$ python3 -q
>>> import numpy as np
>>> import numpy.linalg as la
>>> np.set_printoptions(precision=2, suppress=True, linewidth=140, floatmode="fixed")
>>> E = np.load("w.npy")
>>> E
array([[  3.35,  -2.10,  -4.42, -12.40],
       [ -0.26,   0.89,   4.55, -10.47],
       [ 11.62,  -6.17,  -0.02,  10.50],
       [  1.11,   5.97,  -7.00,   1.11],
       [-14.58,   8.31,  -0.57,  -0.94],
       [  2.38,  -4.29,   4.38,  -7.61],
       [  6.91,  -6.34,  -2.60,  -3.86],
       [ -5.72,   6.59,   8.94,   7.45],
       [ -0.80,  -4.97,   2.65, -11.13],
       [ -6.99,  13.65,  -2.81,  20.68],
       [ -1.34,   0.18,  -3.35, -13.69],
       [ -5.95,   4.33,  -3.27,   4.86],
       [ -3.52,   4.50,  -1.38,   3.14],
       [ -2.60,  -1.88,  -1.40,   1.58],
       [  1.67,   3.25,   4.33,  15.29],
       [  2.96,  -0.83,   1.49,   5.78],
       [-10.98,   6.04,   2.84,   6.35],
       [ -9.84,   7.45,  -9.53,  -2.51],
       [ -1.20,   4.64,  -7.27,  10.21],
       [ -7.25,  10.27,  -8.33,   1.03],
       [ -7.65,   2.46,   4.48,   4.91],
       [ -4.94,   7.50,  -0.65,   8.68],
       [ -1.35,   2.47,   7.19,   4.20],
       [ -4.60,   7.30,   3.02,  20.59],
       [ -7.39,  -4.96,  -2.36, -17.87],
       [ -3.76,  -0.06,   1.66, -13.12],
       [  1.05,   0.06,   4.08,   5.91],
       [ -5.06,   4.04,  -0.30,  -2.88],
       [  0.16,  11.02,   1.23,   8.75],
       [ -8.40,  12.07,   1.64,   4.14],
       [  3.76,  -6.69,   4.70,  -0.93],
       [-10.81,   8.27,  -3.40,   3.56],
       [-10.89,   2.74,  -7.02, -13.52],
       [  0.89,  -7.45,   9.42,  -3.55],
       [ -3.01,   5.46,   3.93,  18.01],
       [ -0.84,  -0.35,  -5.36, -20.59],
       [  2.89,   3.06,  -6.87,  -0.09],
       [  5.62,   2.91,  -1.36,   4.02],
       [ -0.07,   1.58,   3.91,  18.78],
       [  2.07,  -2.69,  -0.39,  -3.54],
       [ 16.42, -16.21,  -1.86,   4.10],
       [  1.35, -11.51,   3.24, -15.06],
       [ -0.01,   2.26,  -3.27,  -8.86]])
>>> dist = la.norm(E[:, None] - E[None], axis=-1)
>>> (dist + 1e9 * np.eye(43)).round(6).argmin(axis=1)
array([10, 25, 15, 36, 31,  8, 39, 20,  5, 23, 42, 12, 11, 12, 38, 26, 20, 19, 11, 17, 16, 11, 26, 34, 25,  1, 15, 12, 21, 31, 33, 11, 10,
       30, 23, 10,  3, 15, 14,  6,  2,  8, 10])
>>> dist[:5, :5]
array([[ 0.00, 10.30, 25.07, 16.10, 24.00],
       [10.30,  0.00, 25.53, 17.18, 19.42],
       [25.07, 25.53,  0.00, 19.87, 32.05],
       [16.10, 17.18, 19.87,  0.00, 17.24],
       [24.00, 19.42, 32.05, 17.24,  0.00]])
>>> la.matrix_rank(dist ** 2)
np.int64(6)
>>> np.unravel_index(dist.round(6).argmax(), dist.shape)
(np.int64(9), np.int64(41))
>>> dist[15].round(6).argsort(kind="stable")[:4]
array([15, 26, 37, 13])
>>> dist.mean(axis=1).argmax()
np.int64(40)
>>> u = np.array([-3, 1, -3, 1, 1, 3, 0, 1, 0])
>>> rng = np.random.default_rng(821)
>>> X = np.outer(rng.normal(size=47), u) + 0.02 * rng.normal(size=(47, 9))
>>> X.round(2) + 0
array([[ 0.60, -0.20,  0.62, -0.18, -0.20, -0.64, -0.03, -0.21,  0.02],
       [-2.02,  0.70, -2.03,  0.68,  0.69,  2.06, -0.03,  0.70, -0.04],
       [-2.88,  0.94, -2.88,  0.95,  0.94,  2.86, -0.01,  0.96, -0.01],
       [ 3.06, -1.02,  3.06, -1.01, -0.98, -3.05,  0.00, -1.04, -0.03],
       [-3.74,  1.22, -3.73,  1.27,  1.24,  3.75,  0.00,  1.25,  0.01],
       [ 1.63, -0.52,  1.63, -0.55, -0.55, -1.61, -0.02, -0.57,  0.00],
       [-2.13,  0.72, -2.15,  0.74,  0.73,  2.13, -0.02,  0.71, -0.01],
       [ 4.85, -1.64,  4.85, -1.64, -1.61, -4.88, -0.03, -1.64,  0.00],
       [ 0.08,  0.03, -0.01, -0.04, -0.02, -0.04,  0.01,  0.01, -0.02],
       [-4.49,  1.53, -4.48,  1.52,  1.48,  4.47,  0.00,  1.50,  0.02],
       [ 2.26, -0.78,  2.24, -0.75, -0.78, -2.25, -0.01, -0.77,  0.03],
       [-4.58,  1.57, -4.60,  1.56,  1.54,  4.59, -0.01,  1.55, -0.02],
       [-2.41,  0.83, -2.41,  0.79,  0.76,  2.41, -0.03,  0.80, -0.02],
       [ 2.32, -0.81,  2.27, -0.78, -0.77, -2.33,  0.00, -0.76, -0.02],
       [-0.31,  0.12, -0.34,  0.09,  0.11,  0.30,  0.02,  0.11,  0.03],
       [ 2.87, -0.95,  2.89, -0.95, -0.95, -2.93, -0.01, -0.98, -0.01],
       [ 1.08, -0.36,  1.09, -0.34, -0.35, -1.07,  0.01, -0.39,  0.03],
       [ 2.72, -0.91,  2.72, -0.91, -0.91, -2.76,  0.01, -0.92, -0.02],
       [ 0.82, -0.26,  0.79, -0.32, -0.27, -0.79, -0.01, -0.29, -0.04],
       [-0.59,  0.17, -0.60,  0.22,  0.22,  0.61,  0.01,  0.22, -0.01],
       [-4.42,  1.46, -4.39,  1.47,  1.47,  4.41, -0.02,  1.48, -0.05],
       [-1.30,  0.43, -1.29,  0.41,  0.44,  1.29,  0.02,  0.43, -0.01],
       [-2.02,  0.68, -2.08,  0.65,  0.69,  2.02, -0.02,  0.70, -0.02],
       [-6.74,  2.28, -6.75,  2.25,  2.28,  6.78, -0.02,  2.29, -0.03],
       [-7.70,  2.57, -7.71,  2.56,  2.55,  7.70,  0.01,  2.57,  0.00],
       [ 4.55, -1.52,  4.54, -1.52, -1.56, -4.57, -0.03, -1.51,  0.01],
       [ 0.72, -0.23,  0.73, -0.21, -0.20, -0.74, -0.02, -0.25, -0.02],
       [-1.30,  0.46, -1.33,  0.45,  0.44,  1.30, -0.02,  0.43,  0.02],
       [-2.58,  0.87, -2.59,  0.85,  0.86,  2.58, -0.03,  0.87,  0.04],
       [ 1.75, -0.61,  1.77, -0.64, -0.58, -1.78,  0.03, -0.56,  0.00],
       [ 0.20, -0.08,  0.23, -0.05, -0.08, -0.19,  0.00, -0.07,  0.03],
       [-1.26,  0.43, -1.24,  0.41,  0.42,  1.28, -0.02,  0.42, -0.01],
       [-0.72,  0.22, -0.72,  0.27,  0.21,  0.73,  0.00,  0.24,  0.01],
       [ 3.26, -1.11,  3.27, -1.09, -1.09, -3.26, -0.03, -1.09,  0.00],
       [ 4.23, -1.40,  4.23, -1.39, -1.41, -4.21, -0.03, -1.41, -0.03],
       [-2.20,  0.72, -2.17,  0.72,  0.69,  2.15,  0.04,  0.76, -0.01],
       [-2.65,  0.91, -2.61,  0.89,  0.88,  2.63,  0.00,  0.89, -0.02],
       [ 2.03, -0.64,  2.03, -0.69, -0.71, -2.05,  0.02, -0.68,  0.01],
       [-0.22,  0.01, -0.19,  0.10,  0.07,  0.22, -0.01,  0.05, -0.01],
       [-1.09,  0.40, -1.13,  0.36,  0.35,  1.13,  0.01,  0.40,  0.01],
       [-1.53,  0.51, -1.53,  0.54,  0.50,  1.58,  0.04,  0.52, -0.02],
       [-0.50,  0.17, -0.50,  0.15,  0.14,  0.48,  0.02,  0.17,  0.03],
       [-2.30,  0.81, -2.31,  0.78,  0.77,  2.30,  0.00,  0.77, -0.01],
       [-0.25,  0.08, -0.23,  0.11,  0.09,  0.26, -0.01,  0.08,  0.00],
       [-1.61,  0.54, -1.57,  0.55,  0.54,  1.58,  0.00,  0.51,  0.05],
       [ 3.54, -1.17,  3.55, -1.18, -1.19, -3.55,  0.04, -1.20,  0.00],
       [ 1.39, -0.45,  1.38, -0.45, -0.48, -1.40, -0.01, -0.43, -0.03]])
>>> P = X @ la.solve(X.T @ X, X.T)
>>> np.round(np.trace(P), 2)
np.float64(9.0)
>>> np.diag(P)
array([0.18, 0.17, 0.14, 0.20, 0.12, 0.16, 0.10, 0.17, 0.31, 0.18, 0.21, 0.17, 0.29, 0.27, 0.14, 0.21, 0.10, 0.14, 0.34, 0.17, 0.24, 0.09,
       0.22, 0.26, 0.25, 0.30, 0.21, 0.13, 0.24, 0.32, 0.11, 0.15, 0.16, 0.11, 0.20, 0.31, 0.18, 0.18, 0.22, 0.19, 0.33, 0.09, 0.10, 0.05,
       0.20, 0.19, 0.23])
>>> np.round(la.eigvalsh(P), 2) + 0
array([0.00, 0.00, 0.00, 0.00, 0.00, 0.00, 0.00, 0.00, 0.00, 0.00, 0.00, 0.00, 0.00, 0.00, 0.00, 0.00, 0.00, 0.00, 0.00, 0.00, 0.00, 0.00,
       0.00, 0.00, 0.00, 0.00, 0.00, 0.00, 0.00, 0.00, 0.00, 0.00, 0.00, 0.00, 0.00, 0.00, 0.00, 0.00, 1.00, 1.00, 1.00, 1.00, 1.00, 1.00,
       1.00, 1.00, 1.00])
>>> np.allclose(P @ P, P)
True
